In [1]: import numpy as np

In [2]: np.set_printoptions(suppress=True, linewidth=160)

In [3]: m1 = np.load("out16.npy")

In [4]: m1
Out[4]: 
array([[ 4, -1, -3,  0,  3, -4],
       [-4,  2, -3,  4, -4, -4],
       [ 2,  4,  4,  5, -1,  0],
       [ 0, -2, -1,  0, -3, -3],
       [-4,  0, -1, -1,  1,  5],
       [ 2,  1,  3,  2, -3,  2],
       [-3, -3,  4, -2, -2, -2],
       [ 4,  5, -1,  5,  5,  1],
       [-4,  0, -1, -1,  1,  5]])

In [5]: P = m1 @ np.linalg.solve(m1.T @ m1, m1.T)

In [6]: np.round(np.linalg.eigvalsh(P), 3) + 0
Out[6]: array([0., 0., 0., 1., 1., 1., 1., 1., 1.])

In [7]: np.allclose(P @ P, P)
Out[7]: True

In [8]: np.round(np.diag(P), 3)
Out[8]: array([0.653, 0.926, 0.572, 0.549, 0.469, 0.72 , 0.919, 0.722, 0.469])

In [9]: np.round(P @ m1[:, 2], 3)
Out[9]: array([-3., -3.,  4., -1., -1.,  3.,  4., -1., -1.])

In [10]: M = np.load("w.npy")

In [11]: M
Out[11]: 
array([[-6.,  3.,  0.,  0.,  0.,  0.,  0.,  0.],
       [ 6., -5.,  0.,  0.,  0.,  0.,  0.,  0.],
       [ 0.,  0.,  0., -1., -2.,  1.,  0.,  0.],
       [ 0.,  0., -1., -2.,  2.,  0., -1.,  2.],
       [ 0.,  0.,  2.,  2., -1.,  2.,  1.,  2.],
       [ 0.,  0.,  2.,  1.,  0., -2.,  1.,  0.],
       [ 0.,  0., -2., -1., -2., -1.,  0.,  2.],
       [ 0.,  0.,  1.,  2.,  1., -2.,  1., -1.]])

In [12]: def softmax(z):
    ...:     e = np.exp(z - z.max(axis=-1, keepdims=True))
    ...:     return e / e.sum(axis=-1, keepdims=True)
    ...: 

In [13]: np.round(softmax(M[1] + -1), 3) + 0
Out[13]: array([0.985, 0.   , 0.002, 0.002, 0.002, 0.002, 0.002, 0.002])

In [14]: np.round(softmax(M).sum(axis=1), 3)
Out[14]: array([1., 1., 1., 1., 1., 1., 1., 1.])

In [15]: scores = M @ M.T / np.sqrt(8)

In [16]: softmax(scores).round(6).argmax(axis=1)
Out[16]: array([0, 1, 2, 3, 4, 5, 6, 7])

In [17]: np.round(softmax(scores)[1] @ M, 3) + 0
Out[17]: array([ 6., -5.,  0.,  0.,  0.,  0.,  0.,  0.])

In [18]: f = np.array([2, 5, 5, 3, 0, 1, 5, 0])

In [19]: A2 = M + np.outer(f, np.eye(8)[0])

In [20]: round(float(np.linalg.det(A2) / np.linalg.det(M)), 3), round(1 + np.linalg.solve(M, f)[0], 3)
Out[20]: (-1.083, np.float64(-1.083))

In [21]: np.linalg.matrix_rank(np.linalg.inv(A2) - np.linalg.inv(M), tol=1e-8)
Out[21]: np.int64(1)

In [22]: np.linalg.matrix_rank(A2 - M)
Out[22]: np.int64(1)

In [23]: f, g = M[7], M[3]

In [24]: f @ f
Out[24]: np.float64(12.0)

In [25]: f @ g
Out[25]: np.float64(-6.0)

In [26]: pr = (f @ g) / (f @ f) * f

In [27]: g - pr
Out[27]: array([ 0. ,  0. , -0.5, -1. ,  2.5, -1. , -0.5,  1.5])

In [28]: (g - pr) @ f
Out[28]: np.float64(0.0)
